In [1]: import numpy as np

In [2]: import numpy.linalg as la

In [3]: np.set_printoptions(precision=3, suppress=True, linewidth=140)

In [4]: X = np.load("run12.npy")

In [5]: print(X)
[[2 3]
 [1 2]]

In [6]: Q, vecs = la.qr(X[:, :1])[0], la.qr(X[:, 1:])[0]

In [7]: sig = la.svd(Q.T @ vecs, compute_uv=False)

In [8]: print((sig > 0.9).sum())
1

In [9]: print(np.round(la.norm(Q @ Q.T - vecs @ vecs.T, 2), 3))
0.124

In [10]: print(np.degrees(np.arccos(sig.clip(0, 1))))
[7.125]

In [11]: out = np.array([[0, 1], [-2, 3]])

In [12]: print(np.vstack([X, out.T]).shape)
(4, 2)

In [13]: print(np.einsum("ik,kj->ij", X, out))
[[-6 11]
 [-4  7]]

In [14]: ev, vecs = la.eig(X)

In [15]: print(np.sort(la.eigvals(X.T)))
[0.268 3.732]

In [16]: print(np.sort(la.eigvals(la.inv(X))))
[0.268 3.732]

In [17]: rng = np.random.default_rng(9659)

In [18]: idx = rng.permutation(2)

In [19]: print(idx)
[1 0]

In [20]: out = X[idx][:, idx]

In [21]: print(out)
[[2 1]
 [3 2]]

In [22]: print(np.allclose(out, X))
False

In [23]: print(np.diag(out))
[2 2]

In [24]: print(np.trace(out))
4

In [25]: t = np.radians(60)

In [26]: R = np.eye(2)

In [27]: R[0, 0] = R[1, 1] = np.cos(t)

In [28]: R[0, 1], R[1, 0] = -np.sin(t), np.sin(t)

In [29]: print(R)
[[ 0.5   -0.866]
 [ 0.866  0.5  ]]

In [30]: out = X @ R.T

In [31]: print(np.abs(out - X).max(axis=0))
[3.598 0.232]

In [32]: print(np.allclose(la.norm(X, axis=1), la.norm(out, axis=1)))
True

In [33]: print(np.round(la.det(R), 3), round(np.trace(R), 3))
1.0 1.0
